% ipython --no-banner

In [1]: import numpy as np

In [2]: np.set_printoptions(precision=2, suppress=True, linewidth=140)

In [3]: E = np.load("dump.npy")

In [4]: E
Out[4]: 
array([[-1.,  1.,  1.,  1.,  1.,  1.],
       [ 1., -1.,  1.,  1.,  1.,  1.],
       [ 1.,  1., -1.,  1.,  1.,  1.],
       [ 1.,  1.,  1., -1.,  1.,  1.],
       [ 1.,  1.,  1.,  1., -1.,  1.],
       [ 1.,  1.,  1.,  1.,  1., -1.]])

In [5]: W1 = np.array([[-1, 0, 0, 1, -1],
   ...:     [2, -2, 0, 2, -2],
   ...:     [2, -1, 2, 0, -1],
   ...:     [1, -1, -2, 1, 0],
   ...:     [1, -2, 1, 0, -2],
   ...:     [-2, 0, 0, -2, 1]])

In [6]: b = np.array([0, 0, 3, 2, 3])

In [7]: H = np.maximum(E @ W1 + b, 0)

In [8]: H
Out[8]: 
array([[5., 0., 4., 2., 0.],
       [0., 0., 4., 0., 2.],
       [0., 0., 0., 4., 0.],
       [1., 0., 8., 2., 0.],
       [1., 0., 2., 4., 2.],
       [7., 0., 4., 8., 0.]])

In [9]: np.linalg.matrix_rank(H)
Out[9]: np.int64(4)

In [10]: W2 = np.array([[-3, -2, 2], [1, 1, 0], [-1, -1, -3], [-1, 0, -1], [-3, 1, 1]])

In [11]: (H @ W2).round(6).argmax(axis=1)
Out[11]: array([2, 1, 1, 1, 1, 2])

In [12]: H @ W2
Out[12]: 
array([[-21., -14.,  -4.],
       [-10.,  -2., -10.],
       [ -4.,   0.,  -4.],
       [-13., -10., -24.],
       [-15.,  -2.,  -6.],
       [-33., -18.,  -6.]])

In [13]: B = np.array([[-4, 3], [-1, -3], [0, 7], [-7, -5], [-8, 8], [-6, -9]])

In [14]: E @ B
Out[14]: 
array([[-18.,  -5.],
       [-24.,   7.],
       [-26., -13.],
       [-12.,  11.],
       [-10., -15.],
       [-14.,  19.]])

In [15]: blk = np.stack([E, 5 * E, E[::-1]])

In [16]: np.linalg.norm(blk, axis=(1, 2))
Out[16]: array([ 6., 30.,  6.])

In [17]: np.einsum("bij,cij->bc", blk, blk)
Out[17]: 
array([[ 36., 180.,  12.],
       [180., 900.,  60.],
       [ 12.,  60.,  36.]])

In [18]: (blk @ E.T).shape
Out[18]: (3, 6, 6)

In [19]: blk.sum(axis=0)
Out[19]: 
array([[-5.,  7.,  7.,  7.,  7.,  5.],
       [ 7., -5.,  7.,  7.,  5.,  7.],
       [ 7.,  7., -5.,  5.,  7.,  7.],
       [ 7.,  7.,  5., -5.,  7.,  7.],
       [ 7.,  5.,  7.,  7., -5.,  7.],
       [ 5.,  7.,  7.,  7.,  7., -5.]])

In [20]: W0 = np.array([[1.0, 0.7, 0.49, 0.34],
    ...:     [0.7, 1.0, 0.7, 0.49],
    ...:     [0.49, 0.7, 1.0, 0.7],
    ...:     [0.34, 0.49, 0.7, 1.0]])

In [21]: # symmetric, so the eigenvalues are real

In [22]: B = np.array([[0, 2, 1], [2, 2, 1]])

In [23]: W2 = np.kron(B, W0)

In [24]: np.round(np.linalg.norm(W2, 2), 2), round(float(np.linalg.norm(B, 2) * np.linalg.norm(W0, 2)), 2)
Out[24]: (np.float64(9.58), 9.58)

In [25]: np.linalg.matrix_rank(W2)
Out[25]: np.int64(8)

In [26]: W2.shape
Out[26]: (8, 12)

In [27]: W2
Out[27]: 
array([[0.  , 0.  , 0.  , 0.  , 2.  , 1.4 , 0.98, 0.68, 1.  , 0.7 , 0.49, 0.34],
       [0.  , 0.  , 0.  , 0.  , 1.4 , 2.  , 1.4 , 0.98, 0.7 , 1.  , 0.7 , 0.49],
       [0.  , 0.  , 0.  , 0.  , 0.98, 1.4 , 2.  , 1.4 , 0.49, 0.7 , 1.  , 0.7 ],
       [0.  , 0.  , 0.  , 0.  , 0.68, 0.98, 1.4 , 2.  , 0.34, 0.49, 0.7 , 1.  ],
       [2.  , 1.4 , 0.98, 0.68, 2.  , 1.4 , 0.98, 0.68, 1.  , 0.7 , 0.49, 0.34],
       [1.4 , 2.  , 1.4 , 0.98, 1.4 , 2.  , 1.4 , 0.98, 0.7 , 1.  , 0.7 , 0.49],
       [0.98, 1.4 , 2.  , 1.4 , 0.98, 1.4 , 2.  , 1.4 , 0.49, 0.7 , 1.  , 0.7 ],
       [0.68, 0.98, 1.4 , 2.  , 0.68, 0.98, 1.4 , 2.  , 0.34, 0.49, 0.7 , 1.  ]])

In [28]: vals, evecs = np.linalg.eigh(W0)

In [29]: np.abs(evecs[:, -1])
Out[29]: array([0.46, 0.54, 0.54, 0.46])

In [30]: np.round(evecs.T @ W0 @ evecs, 2) + 0
Out[30]: 
array([[0.2 , 0.  , 0.  , 0.  ],
       [0.  , 0.32, 0.  , 0.  ],
       [0.  , 0.  , 0.76, 0.  ],
       [0.  , 0.  , 0.  , 2.72]])

In [31]: evecs @ np.diag(vals) @ evecs.T
Out[31]: 
array([[1.  , 0.7 , 0.49, 0.34],
       [0.7 , 1.  , 0.7 , 0.49],
       [0.49, 0.7 , 1.  , 0.7 ],
       [0.34, 0.49, 0.7 , 1.  ]])

In [32]: np.linalg.eigvalsh(W0 @ W0)
Out[32]: array([0.04, 0.1 , 0.57, 7.42])

In [33]: x0 = np.array([-5, 3, -5, 5])

In [34]: rhs = W0 @ x0

In [35]: rhs
Out[35]: array([-3.65, -1.55, -1.85,  1.27])

In [36]: np.linalg.solve(W0, W0[:, 0])
Out[36]: array([1., 0., 0., 0.])

In [37]: np.linalg.solve(W0, rhs)
Out[37]: array([-5.,  3., -5.,  5.])

In [38]: np.linalg.solve(W0, rhs + W0[:, 1])
Out[38]: array([-5.,  4., -5.,  5.])

In [39]: A = np.load("a.npy")

In [40]: A
Out[40]: 
array([[0.27, 0.27, 0.  , 0.27, 0.18],
       [0.27, 0.18, 0.27, 0.27, 0.  ],
       [0.14, 0.  , 0.29, 0.29, 0.29],
       [0.27, 0.18, 0.  , 0.27, 0.27],
       [0.17, 0.25, 0.25, 0.08, 0.25]])

In [41]: # rows sum to 1

In [42]: round(np.linalg.eigvals(A).sum().real, 2)
Out[42]: np.float64(1.26)

In [43]: round(np.einsum("ij,ji->", A, A), 2)
Out[43]: np.float64(0.97)

In [44]: np.round(np.linalg.det(A.T), 2)
Out[44]: np.float64(-0.0)

In [45]: round(float(np.linalg.det(A[::-1])), 2)
Out[45]: -0.0

In [46]: round(np.linalg.det(2 * A), 2), round(float(np.linalg.det(A)), 2)
Out[46]: (np.float64(-0.02), -0.0)

In [47]: arr = np.loadtxt("run2.csv", delimiter=",")

In [48]: arr
Out[48]: 
array([[-0.92, -4.8 ,  3.8 , -1.87, -2.88, -4.71],
       [ 1.02,  5.58, -4.38,  2.27,  3.32,  5.51],
       [ 0.35,  1.67, -1.27,  0.73,  1.04,  1.67],
       [ 1.54,  7.53, -6.06,  3.  ,  4.47,  7.52],
       [-1.12, -5.93,  4.76, -2.27, -3.6 , -5.91],
       [ 0.21,  1.17, -0.95,  0.45,  0.7 ,  1.15],
       [-0.42, -1.6 ,  1.16, -0.62, -0.93, -1.53],
       [-0.92, -4.76,  3.8 , -1.99, -2.91, -4.86],
       [-1.24, -5.87,  4.7 , -2.36, -3.61, -5.92],
       [ 0.71,  3.84, -3.1 ,  1.52,  2.37,  3.83],
       [-0.7 , -3.64,  2.95, -1.5 , -2.24, -3.57],
       [-0.16, -0.72,  0.53, -0.25, -0.52, -0.7 ],
       [-0.72, -3.67,  2.98, -1.46, -2.27, -3.73]])

In [49]: B = np.c_[arr[:, :1] @ np.array([[2]]), np.array([5, -7, -6, 9, 8, -6, -6, 2, 7, 1, 7, 9, -6])]

In [50]: B
Out[50]: 
array([[-1.84,  5.  ],
       [ 2.04, -7.  ],
       [ 0.7 , -6.  ],
       [ 3.08,  9.  ],
       [-2.24,  8.  ],
       [ 0.42, -6.  ],
       [-0.84, -6.  ],
       [-1.84,  2.  ],
       [-2.48,  7.  ],
       [ 1.42,  1.  ],
       [-1.4 ,  7.  ],
       [-0.32,  9.  ],
       [-1.44, -6.  ]])

In [51]: np.round(np.linalg.lstsq(arr, B[:, 0])[0], 2) + 0
Out[51]: array([2., 0., 0., 0., 0., 0.])

In [52]: np.linalg.matrix_rank(B)
Out[52]: np.int64(2)

In [53]: np.linalg.matrix_rank(np.c_[arr, B])
Out[53]: np.int64(7)
